>>> import numpy as np
>>> np.set_printoptions(precision=2, suppress=True, linewidth=100)
>>> def rd(a):
...     return np.round(a, 2) + 0
... 
>>> rng = np.random.default_rng(13427)
>>> z = rng.integers(0, 2, 5)
>>> X = np.triu((z[:, None] == z) & (rng.random((5, 5)) < 0.8), 1).astype(int)
>>> X += X.T
>>> print(X)
[[0 1 0 1 0]
 [1 0 0 1 1]
 [0 0 0 0 0]
 [1 1 0 0 0]
 [0 1 0 0 0]]
>>> left, s, VT = np.linalg.svd(X)
>>> V = VT[:(s > 1e-8).sum()]
>>> x = X[3] + 2 * X[2] + rng.integers(2) * np.eye(5)[3]
>>> print(x)
[1. 1. 0. 0. 0.]
>>> print(np.linalg.matrix_rank(np.vstack([X, x])))
4
>>> print(rd(np.linalg.norm(x - V.T @ V @ x)))
0.0
>>> print(rd(np.diag(V.T @ V)))
[1. 1. 0. 1. 1.]
>>> print(np.allclose(V.T @ V @ x, x))
True
>>> E = np.loadtxt("w.csv", delimiter=",")
>>> print(E)
[[-59.   5.   3.   1.   3.   3.   5.   2.   0.   4.   2.]
 [  3. -59.   1.   1.   3.   1.   3.   0.   5.   1.   5.]
 [  2.   3. -18.   2.   3.   2.   3.   3.   0.   0.   3.]
 [  1.   3.   1. -36.   3.   0.   0.   5.   1.   1.   5.]
 [  5.   3.   1.   1.  80.   5.   2.   4.   5.   4.   3.]
 [  0.   0.   0.   1.   1.  23.   4.   1.   0.   1.   4.]
 [  5.   2.   2.   2.   0.   5.  40.   0.   2.   0.   2.]
 [  5.   2.   0.   2.   0.   5.   3.  22.   2.   3.   1.]
 [  4.   0.   4.   3.   4.   0.   1.   0. -36.   3.   1.]
 [  5.   5.   4.   4.   2.   4.   0.   2.   3. 102.   1.]
 [  5.   5.   2.   2.   5.   2.   3.   1.   3.   3. -40.]]
>>> u = np.array([4, 0, -9])
>>> print(np.correlate(E[8], E[10], "full"))
[-160.   12. -148. -104. -127.   33.    7.   32. 1489. -176.  -82.   12.  -54.  -25. -149.  -50.
  -56. -172. -163.   20.    5.]
>>> print(np.polyval(u, E[8]))
[  55.   -9.   55.   27.   55.   -9.   -5.   -9. 5175.   27.   -5.]
>>> print(np.convolve(E[8], u))
[  16.    0.  -20.   12.  -20.  -27.  -32.    0. -153.   12.  328.  -27.   -9.]
>>> print(np.cross(E[8, :3], E[10, :3]))
[-20.  12.  20.]
>>> print(np.array([np.convolve(row, u, "same") for row in E]))
[[  20.  543.  -41.  -15.    3.   -7.  -19.  -45.   -2.    8.  -36.]
 [-236.  -23.  535.    3.   -5.  -15.   -9.   -7.    4.  -25.   -9.]
 [  12.  -90.  -19.  174.  -10.  -15.   -6.  -27.  -27.   12.    0.]
 [  12.   -5. -171.    3.  324.  -27.   20.    4.  -41.   11.   -9.]
 [  12.  -41.  -23.  311.   11. -712.  -29.    2.  -20.  -33.  -36.]
 [   0.    0.    4.    4.   83.    7. -203.  -36.   -5.   16.   -9.]
 [   8.  -37.  -10.  -18.    2.  160.  -45. -352.    0.  -10.    0.]
 [   8.  -45.  -10.    0.    2.   12.   43.  -19. -186.  -14.  -27.]
 [   0.  -20.   12.  -20.  -27.  -32.    0. -153.   12.  328.  -27.]
 [  20.  -29.  -29.  -28.  -20.  -18.  -28.   12.  390.  -23. -918.]
 [  20.  -37.  -37.    2.  -10.  -33.  -14.  -15.    3. -187.  -27.]]
>>> x = np.array([-1, 3, 0, 2, 1, 0, -3, -2, 2, -3, -2])
>>> rhs = E @ x
>>> print(rhs)
[  44. -187.   -7.  -82.   64.  -22. -115.  -55.  -80. -286.   85.]
>>> print(rd(np.linalg.solve(E, rhs)))
[-1.  3.  0.  2.  1.  0. -3. -2.  2. -3. -2.]
>>> print(rd(np.linalg.solve(E.T, E[2])))
[0. 0. 1. 0. 0. 0. 0. 0. 0. 0. 0.]
>>> Q, V = np.linalg.qr(E[:, :3])[0], np.linalg.qr(E[:, 3:])[0]
>>> s = np.linalg.svd(Q.T @ V, compute_uv=False)
>>> print(rd(s))
[0.48 0.16 0.08]
>>> print(rd(np.degrees(np.arccos(s.clip(0, 1)))))
[61.6  80.55 85.57]
>>> out = np.array([[2, 2], [-3, 3]])
>>> cent = np.array([[-1, 0, 3], [-3, 0, -2], [-3, -1, -2]])
>>> data = np.kron(out, cent)
>>> print(data)
[[-2  0  6 -2  0  6]
 [-6  0 -4 -6  0 -4]
 [-6 -2 -4 -6 -2 -4]
 [ 3  0 -9 -3  0  9]
 [ 9  0  6 -9  0 -6]
 [ 9  3  6 -9 -3 -6]]
>>> out = data[0, 0] * data[1:] - np.outer(data[1:, 0], data[0])
>>> print(out)
[[  0   0  44   0   0  44]
 [  0   4  44   0   4  44]
 [  0   0   0  12   0 -36]
 [  0   0 -66  36   0 -42]
 [  0  -6 -66  36   6 -42]]
>>> print(data[:, 0] / data[0, 0])
[ 1.   3.   3.  -1.5 -4.5 -4.5]
>>> print(np.linalg.matrix_rank(out), np.linalg.matrix_rank(data))
5 6
>>> print(np.flatnonzero(~out.round(6).any(axis=1)))
[]
>>> W1 = np.array([[1, 5, 8], [8, 9, 5], [5, 9, 5], [5, 3, 1], [3, 6, 4], [0, 1, 8]])
>>> c = np.array([3, 2, 0])
>>> act = np.maximum(data @ W1 + c, 0)
>>> print(act)
[[21 46 60]
 [ 0  0  0]
 [ 0  0  0]
 [ 0  0 48]
 [ 0 68 45]
 [12 77 48]]
>>> print((act > 0).astype(int))
[[1 1 1]
 [0 0 0]
 [0 0 0]
 [0 0 1]
 [0 1 1]
 [1 1 1]]
>>> cent = np.array([[1, -3, 1], [-3, -1, 3], [3, -1, -2]])
>>> print(W1 @ cent)
[[ 10 -16   0]
 [ -4 -38  25]
 [ -7 -29  22]
 [ -1 -19  12]
 [ -3 -19  13]
 [ 21  -9 -13]]
>>> print(act @ cent)
[[  63 -169   39]
 [   0    0    0]
 [   0    0    0]
 [ 144  -48  -96]
 [ -69 -113  114]
 [ -75 -161  147]]
